$ python -q
>>> import numpy as np
>>> import numpy.linalg as la
>>> np.set_printoptions(suppress=True, linewidth=140)
>>> def rnd(a):
...     return np.round(a, 2) + 0
... 
>>> J = np.load("out5.npy")
>>> J
array([[-2,  2,  0,  2, -1, -1,  2, -2],
       [-1, -1, -2,  0,  0,  0,  0, -1],
       [-2,  2, -2, -2,  2,  0, -1, -2],
       [-1,  0, -2, -2, -1, -2, -2,  0],
       [-1, -1,  0, -1,  1,  2, -1,  0],
       [-1,  2,  2,  1,  0, -2, -2,  1],
       [ 2,  0,  1, -1,  2,  2,  1, -2],
       [ 1, -2,  2, -2,  2,  0,  2, -1]])
>>> np.count_nonzero(J)
np.int64(51)
>>> la.matrix_rank(J)
np.int64(8)
>>> J.shape
(8, 8)
>>> J.sum(axis=0)
array([-5,  2, -1, -5,  5, -1, -1, -7])
>>> A2 = J / np.sqrt((J ** 2).mean(axis=1, keepdims=True))
>>> rnd(A2[0])
array([-1.21,  1.21,  0.  ,  1.21, -0.6 , -0.6 ,  1.21, -1.21])
>>> rnd(la.norm(A2, axis=1))
array([2.83, 2.83, 2.83, 2.83, 2.83, 2.83, 2.83, 2.83])
>>> q, r_ = la.qr(J)
>>> rnd(q @ r_)
array([[-2.,  2.,  0.,  2., -1., -1.,  2., -2.],
       [-1., -1., -2.,  0.,  0.,  0.,  0., -1.],
       [-2.,  2., -2., -2.,  2.,  0., -1., -2.],
       [-1.,  0., -2., -2., -1., -2., -2.,  0.],
       [-1., -1.,  0., -1.,  1.,  2., -1.,  0.],
       [-1.,  2.,  2.,  1.,  0., -2., -2.,  1.],
       [ 2.,  0.,  1., -1.,  2.,  2.,  1., -2.],
       [ 1., -2.,  2., -2.,  2.,  0.,  2., -1.]])
>>> q.shape, r_.shape
((8, 8), (8, 8))
>>> A2 = la.inv(J)
>>> rnd(la.slogdet(J)[0])
np.float64(-1.0)
>>> np.allclose(A2, J.T)
False
>>> rnd(la.cond(J))
np.float64(7.62)
>>> (np.abs(A2) > 1e-9).astype(int)
array([[1, 1, 1, 1, 1, 1, 1, 1],
       [1, 1, 1, 1, 1, 1, 1, 1],
       [1, 1, 1, 1, 1, 1, 1, 1],
       [1, 1, 1, 1, 1, 1, 1, 1],
       [1, 1, 1, 1, 1, 1, 1, 1],
       [1, 1, 1, 1, 1, 1, 1, 1],
       [1, 1, 1, 1, 1, 1, 1, 1],
       [1, 1, 1, 1, 1, 1, 1, 1]])
